$ python -q
>>> import numpy as np
>>> from numpy import linalg as LA
>>> np.set_printoptions(precision=2, suppress=True, linewidth=200, sign=" ")
>>> M = np.array([[-2, -2, -2], [-2, -4, -4], [-2, -4, -6]])
>>> print([round(float(LA.det(M[:i, :i])), 2) + 0 for i in range(1, 4)])
[-2.0, 4.0, -8.0]
>>> print(np.all(LA.eigvalsh(M) > 0))
False
>>> vals, vecs = LA.eig(M)
>>> print(np.sort(LA.eigvals(LA.inv(M))))
[-1.62 -0.78 -0.1 ]
>>> print(round(np.prod(vals), 2))
-8.0
>>> print(np.sort(LA.eigvals(M @ M)))
[   0.38    1.65  101.97]
>>> print(vals)
[-10.1   -1.29  -0.62]
>>> f = np.array([0, -1, 2])
>>> B = M + np.outer(f, np.eye(3)[1])
>>> print(round(float(LA.det(B) / LA.det(M)), 2), np.round(1 + LA.solve(M, f)[1], 2))
3.0 3.0
>>> Q, Rm = LA.qr(M)
>>> print(np.round(Q.T @ Q, 2) + 0)
[[ 1.  0.  0.]
 [ 0.  1.  0.]
 [ 0.  0.  1.]]
>>> print(np.allclose(Rm.T @ Rm, M.T @ M))
True
>>> E = np.array([[4.0, 0.0, 0.0, 3.0],
...     [0.0, 4.0, 3.0, 0.0],
...     [0.0, 3.0, 4.0, 0.0],
...     [3.0, 0.0, 0.0, 4.0]])
>>> proj = np.triu(np.array([[3, 1, -5], [1, 2, 2], [-3, 0, -4]]), 1) + np.eye(3)
>>> B = proj @ M @ LA.inv(proj)
>>> print(B)
[[  6.   8.  38.]
 [ -6.  -6. -34.]
 [ -2.  -2. -12.]]
>>> print(np.trace(B), np.trace(M))
-12.0 -12
>>> print(proj @ M - M @ proj)
[[  8.  18.  20.]
 [ -4.  -6. -14.]
 [  0.   2.  -2.]]
>>> vals, vecs = LA.eigh(E)
>>> print(LA.eigvalsh(E @ E))
[  1.   1.  49.  49.]
>>> print((vals > 1e-8).sum(), (vals < -1e-8).sum())
4 0
>>> print(np.unique(vals.round(6) + 0, return_counts=True)[1])
[ 2  2]
>>> print(vecs @ np.diag(vals) @ vecs.T)
[[ 4.  0.  0.  3.]
 [ 0.  4.  3.  0.]
 [ 0.  3.  4.  0.]
 [ 3.  0.  0.  4.]]
>>> print(LA.svd(E, compute_uv=False))
[ 7.  7.  1.  1.]
>>> print(np.round(vecs.T @ vecs, 2) + 0)
[[ 1.  0.  0.  0.]
 [ 0.  1.  0.  0.]
 [ 0.  0.  1.  0.]
 [ 0.  0.  0.  1.]]
>>> print(np.round(vecs.T @ E @ vecs, 2) + 0)
[[ 1.  0.  0.  0.]
 [ 0.  1.  0.  0.]
 [ 0.  0.  7.  0.]
 [ 0.  0.  0.  7.]]
>>> print(LA.eigvalsh(E + 4 * np.eye(4)))
[  5.   5.  11.  11.]
>>> print(vals)
[ 1.  1.  7.  7.]
>>> vals, vecs = LA.eigh(M)
>>> print(np.unique(vals.round(6) + 0, return_counts=True)[1])
[ 1  1  1]
>>> print(np.round(vecs.T @ vecs, 2) + 0)
[[ 1.  0.  0.]
 [ 0.  1.  0.]
 [ 0.  0.  1.]]
>>> rng = np.random.default_rng(55)
>>> labels = rng.permutation(4)
>>> print(labels)
[ 3  0  1  2]
>>> B = E[labels][:, labels]
>>> print(B)
[[ 4.  3.  0.  0.]
 [ 3.  4.  0.  0.]
 [ 0.  0.  4.  3.]
 [ 0.  0.  3.  4.]]
>>> print(np.diag(B))
[ 4.  4.  4.  4.]
>>> print(round(LA.det(B), 2), round(float(LA.det(E[labels])), 2))
49.0 -49.0
>>> low = LA.cholesky(E)
>>> print(E / np.sqrt(np.outer(np.diag(E), np.diag(E))))
[[ 1.    0.    0.    0.75]
 [ 0.    1.    0.75  0.  ]
 [ 0.    0.75  1.    0.  ]
 [ 0.75  0.    0.    1.  ]]
>>> print(np.diag(low) ** 2)
[ 4.    4.    1.75  1.75]
>>> print(LA.eigvalsh(E).min() > 0)
True
>>> print(low)
[[ 2.    0.    0.    0.  ]
 [ 0.    2.    0.    0.  ]
 [ 0.    1.5   1.32  0.  ]
 [ 1.5   0.    0.    1.32]]
>>> J = np.loadtxt("m.csv", delimiter=",")
>>> print(J)
[[ 3.02  3.    3.  ]
 [ 2.    1.02  0.  ]
 [ 3.    3.    3.02]]
>>> B = J + rng.integers(-2, 3, (3, 2)) @ rng.integers(-2, 3, (2, 3))
>>> print(B)
[[ 3.02  0.    7.  ]
 [ 2.    3.02 -3.  ]
 [ 3.    4.    2.02]]
>>> print(LA.matrix_rank(B - J, tol=1e-8))
2
>>> print(np.abs(B - J).sum(axis=1))
[ 7.  5.  2.]
>>> F = np.load("run8.npy")
>>> print(F)
[[-0.25  0.22 -2.44]
 [-4.23  2.52 -0.01]
 [ 0.43  1.66  5.77]
 [-4.59  0.11  2.21]
 [ 4.38 -3.39 -0.53]
 [ 1.47 -2.31 -0.22]
 [-0.29  3.29 -0.25]
 [-6.09  2.   -0.91]
 [ 1.28 -0.41  3.5 ]
 [-2.52  0.75  0.41]
 [ 1.77 -0.72 -0.44]
 [-1.56  3.96 -0.21]
 [-1.19 -1.73 -0.68]
 [-1.66  2.57 -0.08]
 [-0.81  1.54  1.17]
 [ 2.5  -0.49  1.02]
 [-0.2   0.09  0.76]
 [ 6.94  5.42 -0.5 ]
 [ 2.14  2.66 -0.1 ]
 [ 4.36 -1.56 -0.75]
 [ 4.44 -4.35 -0.81]]
>>> D = LA.norm(F[:, None] - F[None], axis=-1)
>>> print(D[:5, :5])
[[  0.     5.2    8.36   6.36   6.17]
 [  5.2    0.     7.47   3.3   10.46]
 [  8.36   7.47   0.     6.35   8.99]
 [  6.36   3.3    6.35   0.    10.01]
 [  6.17  10.46   8.99  10.01   0.  ]]
>>> print(LA.matrix_rank(D ** 2))
5
>>> print(np.flatnonzero(D[15] < D.mean() / 2))
[  5  10  15]
>>> print(D[15].round(6).argsort(kind="stable")[:4])
[ 15  10   5   8]
>>> B = F + rng.integers(-2, 3, (21, 1)) @ rng.integers(-2, 3, (1, 3))
>>> print(B)
[[ 1.75  4.22 -0.44]
 [-3.23  4.52  0.99]
 [-1.57 -2.34  3.77]
 [-3.59  2.11  3.21]
 [ 4.38 -3.39 -0.53]
 [ 0.47 -4.31 -1.22]
 [-1.29  1.29 -1.25]
 [-7.09  0.   -1.91]
 [ 2.28  1.59  4.5 ]
 [-4.52 -3.25 -1.59]
 [-0.23 -4.72 -2.44]
 [-1.56  3.96 -0.21]
 [-2.19 -3.73 -1.68]
 [-0.66  4.57  0.92]
 [-2.81 -2.46 -0.83]
 [ 2.5  -0.49  1.02]
 [ 1.8   4.09  2.76]
 [ 8.94  9.42  1.5 ]
 [ 2.14  2.66 -0.1 ]
 [ 3.36 -3.56 -1.75]
 [ 4.44 -4.35 -0.81]]
>>> print(B - F)
[[ 2.  4.  2.]
 [ 1.  2.  1.]
 [-2. -4. -2.]
 [ 1.  2.  1.]
 [ 0.  0.  0.]
 [-1. -2. -1.]
 [-1. -2. -1.]
 [-1. -2. -1.]
 [ 1.  2.  1.]
 [-2. -4. -2.]
 [-2. -4. -2.]
 [ 0.  0.  0.]
 [-1. -2. -1.]
 [ 1.  2.  1.]
 [-2. -4. -2.]
 [ 0.  0.  0.]
 [ 2.  4.  2.]
 [ 2.  4.  2.]
 [ 0.  0.  0.]
 [-1. -2. -1.]
 [ 0.  0.  0.]]
>>> print(np.abs(B - F).sum(axis=1))
[ 8.  4.  8.  4.  0.  4.  4.  4.  4.  8.  8.  0.  4.  4.  8.  0.  8.  8.  0.  4.  0.]
>>> labels = F[:, 1] > np.median(F[:, 1])
>>> f = F[labels].mean(axis=0) - F[~labels].mean(axis=0)
>>> print(((F - F.mean(axis=0)) @ f > 0).astype(int))
[ 0  1  1  1  0  0  1  1  0  1  0  1  0  1  1  0  0  1  1  0  0]
>>> print(labels.astype(int))
[ 0  1  1  0  0  0  1  1  0  1  0  1  0  1  1  0  0  1  1  0  0]
>>> proj = F @ LA.solve(F.T @ F, F.T)
>>> print(np.allclose(proj @ proj, proj))
True
>>> print(np.diag(proj))
[ 0.1   0.11  0.54  0.17  0.15  0.04  0.09  0.2   0.21  0.03  0.02  0.13  0.04  0.06  0.04  0.05  0.01  0.61  0.1   0.1   0.2 ]
>>> arr = np.array([[-1.15, 1.91, 0.22],
...     [-1.15, 0.98, 0.78],
...     [-2.12, 3.05, 1.86],
...     [-0.01, -0.1, 0.08],
...     [2.04, -3.48, -1.22],
...     [2.84, 2.27, -4.22],
...     [1.41, 4.52, -4.14],
...     [-1.88, 2.54, -0.21],
...     [-1.17, 3.57, -0.62],
...     [-3.67, 2.61, 2.54],
...     [2.78, 0.9, -2.97],
...     [1.37, -3.11, 0.44],
...     [-1.33, 2.94, -0.22],
...     [2.88, 4.78, -5.72],
...     [3.4, 0.44, -4.04],
...     [2.05, -1.34, -1.88]])
>>> Xc = arr - arr.mean(axis=0)
>>> vecs = LA.svd(Xc)[2][:2]
>>> B = Xc - Xc @ vecs.T @ vecs
>>> print(np.round(np.cov(Xc @ vecs.T, rowvar=False), 2) + 0)
[[ 9.81  0.  ]
 [ 0.    6.66]]
>>> print(np.diag(vecs.T @ vecs))
[ 0.5  0.9  0.6]
>>> D = LA.norm(arr[:, None] - arr[None], axis=-1)
>>> print(D.shape)
(16, 16)
>>> f = np.array([-3, 0])
>>> print(np.polyval(f, J[1]))
[-6.   -3.06  0.  ]
>>> print(np.correlate(J[1], J[0], "full"))
[ 6.    9.06  9.1   3.08  0.  ]
>>> print(np.cross(J[1, :3], J[0, :3]))
[ 3.06 -6.    2.92]
>>> print(np.convolve(J[1], f))
[-6.   -3.06  0.    0.  ]
>>> cov = np.cov(arr, rowvar=False)
>>> print(cov)
[[ 4.85 -1.64 -4.5 ]
 [-1.64  6.   -1.16]
 [-4.5  -1.16  5.72]]
>>> print(np.argsort(-arr.std(axis=0).round(6), kind="stable"))
[ 1  2  0]
>>> print(cov.shape)
(3, 3)
>>> print(LA.eigvalsh(cov)[::-1])
[ 9.81  6.66  0.09]
>>> print(np.argwhere(np.triu(np.abs(np.corrcoef(arr.T)) > 0.8, 1)))
[[ 0  2]]
>>> print(np.median(arr, axis=0))
[ 0.68  2.09 -0.42]
>>> Uu, s, vt = LA.svd(J, full_matrices=False)
>>> print(s.round(2) + 0)
[ 7.58  1.38  0.  ]
>>> print(np.round(np.sqrt((s ** 2).sum()), 2), np.round(LA.norm(J), 2))
7.7 7.7
>>> print(np.round(Uu.T @ J @ vt.T, 2) + 0)
[[ 7.58  0.    0.  ]
 [ 0.    1.38  0.  ]
 [ 0.    0.    0.  ]]
>>> print(np.round(vt @ vt.T, 2) + 0)
[[ 1.  0.  0.]
 [ 0.  1.  0.]
 [ 0.  0.  1.]]
>>> print(np.cumsum(s ** 2) / np.sum(s ** 2))
[ 0.97  1.    1.  ]
>>> mat = np.array([[0, 1], [0, 0], [2, 3], [0, 0]])
>>> B = np.array([[1, 1], [3, 2]])
>>> cent = np.kron(B, mat)
>>> print(cent)
[[ 0  1  0  1]
 [ 0  0  0  0]
 [ 2  3  2  3]
 [ 0  0  0  0]
 [ 0  3  0  2]
 [ 0  0  0  0]
 [ 6  9  4  6]
 [ 0  0  0  0]]
>>> print(LA.matrix_rank(cent))
4
>>> print(cent.shape)
(8, 4)
>>> def softmax(z):
...     e = np.exp(z - z.max(axis=-1, keepdims=True))
...     return e / e.sum(axis=-1, keepdims=True)
... 
>>> print(softmax(mat).sum(axis=1))
[ 1.  1.  1.  1.]
>>> att = mat @ mat.T / np.sqrt(2)
>>> print(np.round(softmax(att + np.triu(np.full(att.shape, -np.inf), 1)), 2) + 0)
[[ 1.    0.    0.    0.  ]
 [ 0.5   0.5   0.    0.  ]
 [ 0.    0.    1.    0.  ]
 [ 0.25  0.25  0.25  0.25]]
>>> print(softmax(att)[2] @ mat)
[ 2.  3.]
>>> vec = np.ones(4)
>>> for _ in range(6):
...     vec = E @ vec
...     vec /= LA.norm(vec)
...     print(round(vec @ E @ vec, 2))
... 
7.0
7.0
7.0
7.0
7.0
7.0
>>> print(round(float(LA.eigvalsh(E)[-1]), 2))
7.0
>>> A = np.load("sample7.npy")
>>> print(A)
[[-17.75  17.15  12.57]
 [ -6.99   3.42  56.07]
 [ -7.25   5.24  54.86]
 [-19.19  13.68  14.08]
 [-16.93  13.61  12.68]
 [-41.18 -23.9   13.04]
 [ -5.31   5.49  57.52]
 [ -6.37   3.02  55.77]
 [-17.87  11.28  10.4 ]
 [-41.89 -22.35  15.13]
 [ -5.38   5.17  56.09]
 [-40.65 -23.5   13.82]]
>>> W = np.array([[-1, -2, 0, -1], [-2, 0, 2, -1], [2, 2, 1, -1]])
>>> beta = np.array([2, 0, 4, 4])
>>> H = np.maximum(A @ W + beta, 0)
>>> print((H > 0).astype(int))
[[ 1  1  1  0]
 [ 1  1  1  0]
 [ 1  1  1  0]
 [ 1  1  1  0]
 [ 1  1  1  0]
 [ 1  1  0  1]
 [ 1  1  1  0]
 [ 1  1  1  0]
 [ 1  1  1  1]
 [ 1  1  0  1]
 [ 1  1  1  0]
 [ 1  1  0  1]]
>>> cent = np.array([[1, 8], [7, 9], [3, 3], [7, 8]])
>>> print((H @ cent).round(6).argmax(axis=1))
[ 1  1  1  1  1  1  1  1  1  1  1  1]
>>> data = np.diag(10 * np.array([2, 2, 1, 1])) + np.array([[3, 2, -8, 7], [-9, 4, 8, -1], [1, -8, -4, 4], [-9, -3, 8, 5]])
>>> print(data)
[[23  2 -8  7]
 [-9 24  8 -1]
 [ 1 -8  6  4]
 [-9 -3  8 15]]
>>> proj = np.triu(np.array([[3, 7, 9, 3], [8, 4, 2, 7], [1, 4, 4, 6], [3, 6, 8, 0]]), 1) + np.eye(4)
>>> B = proj @ data @ LA.inv(proj)
>>> print(np.poly(B))
[     1.    -68.   1747. -19202.  68064.]
>>> vec = np.array([1, 3, 1, 1])
>>> print(np.sign((data @ vec).round(6)))
[ 1  1 -1  1]
>>> print((data @ vec).argmax())
1
>>> print((data * vec).sum(axis=1))
[ 28  70 -13   5]
>>> print(data @ (2 * vec))
[ 56 140 -26  10]
>>> print(np.einsum("ij,j->i", data, vec))
[ 28  70 -13   5]
>>> print(data @ vec)
[ 28  70 -13   5]
>>> B = E / LA.norm(E, axis=1, keepdims=True)
>>> cov = B @ B.T
>>> print(np.argwhere(np.triu(np.abs(cov) > 0.95, 1)))
[[ 0  3]
 [ 1  2]]
>>> print(cov)
[[ 1.    0.    0.    0.96]
 [ 0.    1.    0.96  0.  ]
 [ 0.    0.96  1.    0.  ]
 [ 0.96  0.    0.    1.  ]]
>>> print(LA.norm(B, axis=1))
[ 1.  1.  1.  1.]
>>> print(cov[0])
[ 1.    0.    0.    0.96]
